>>> import numpy as np
>>> from numpy import linalg as LA
>>> np.set_printoptions(precision=2, suppress=True, linewidth=160, floatmode="fixed")
>>> data = np.loadtxt("data.csv", delimiter=",")
>>> data
array([[  0.00,  -0.40,   0.40,  -0.50,   1.80],
       [  0.60,   1.40,   1.50,  -0.20,  -0.20],
       [ -1.80,  -1.70,   1.50,  -0.60,   0.20],
       [  1.60,   0.70,  -1.00,   1.10,   0.20],
       [  2.20,   0.90,   1.50,  -0.80,  -0.40],
       [  0.00,  10.00,  18.00,   4.00, -16.00],
       [  0.20,  -1.50,  -0.60,   1.40,   0.30],
       [ -0.90,   0.90,   0.90,   0.60,  -1.10],
       [ -0.50,   0.20,   1.50,   1.30,  -1.30],
       [ -0.60,   0.80,   0.00,   0.80,  -0.50],
       [  0.60,   2.00,  -1.30,  -0.80,   1.10],
       [ -1.80,   0.80,  -0.30,  -0.20,  -0.10],
       [ -2.20,   1.10,  -1.20,   0.40,  -2.10],
       [  0.10,  -0.40,  -1.70,  -0.70,  -0.50],
       [  2.30,   0.70,  -0.60,   1.70,   0.30],
       [  0.50,   0.80,  -0.60,  -1.60,  -1.10],
       [  0.40,  -0.30,  -0.30,  -2.30,   0.80],
       [ -1.50,   1.10,   0.80,  -0.10,   0.00],
       [ -0.20,   0.00,   0.20,   2.40,  -0.20],
       [ -1.70,  -1.20,  -0.90,  -1.90,  -0.50],
       [ -1.10,  -1.10,   0.60,   0.80,   0.90],
       [  0.40,   2.10,  -1.90,   0.90,  -1.10],
       [  0.00,   0.40,   1.30,  -1.30,   0.30],
       [ -1.10,  -1.10,  -0.40,  -0.60,  -0.70],
       [ -2.80,  -0.90,  -1.50,  -1.40,  -1.20],
       [  0.20,   0.30,   1.60,   1.30,  -1.10],
       [ -0.60,   1.10,   1.30,  -0.80,  -1.00],
       [  0.20,  -0.50,   0.30,  -0.10,  -0.50],
       [  0.60,   1.20,  -0.40,   0.10,  -1.40],
       [ -1.60,   0.80,   0.40,   0.30,  -0.20],
       [  0.00,  -1.00,   1.00,   0.40,   1.50],
       [  1.30,   0.40,   0.00,  -1.30,   1.20],
       [  0.60,  -0.90,  -1.00,  -0.90,   2.10]])
>>> # row 5 is much longer than the rest
>>> vec = np.array([-2, 2, 1, -1, -2])
>>> rhs = data @ vec
>>> LA.solve(data.T @ data, data.T @ rhs)
array([-2.00,  2.00,  1.00, -1.00, -2.00])
>>> try:
...     LA.solve(data, rhs)
... except LA.LinAlgError as e:
...     print(e)
... 
Last 2 dimensions of the array must be square
>>> LA.lstsq(data, rhs)[0]
array([-2.00,  2.00,  1.00, -1.00, -2.00])
>>> rng = np.random.default_rng(84)
>>> rhs = rhs + 0.1 * rng.normal(size=33)
>>> print(rhs)
[-3.65  3.66  1.66 -4.20  0.38 65.98 -5.94  6.11  4.11  3.11  0.09  5.25  9.11 -1.14 -6.00  3.71 -1.01  5.94 -1.43  3.18 -2.14  2.81  2.72  1.70  6.28  2.86
  7.35  0.07  3.31  5.16 -4.37 -2.87 -7.31]
>>> b, *_ = LA.lstsq(data, rhs)
>>> print(np.round(LA.norm(rhs - data @ b), 2))
0.59
>>> np.round(data.T @ (rhs - data @ b), 2) + 0
array([0.00, 0.00, 0.00, 0.00, 0.00])
>>> [round(float(LA.norm(LA.solve(data.T @ data + lam * np.eye(5), data.T @ rhs))), 2) for lam in (0, 1, 10, 100)]
[3.72, 3.67, 3.32, 2.37]
>>> b.round()
array([-2.00,  2.00,  1.00, -1.00, -2.00])
>>> b
array([-1.97,  1.96,  0.98, -0.99, -2.04])
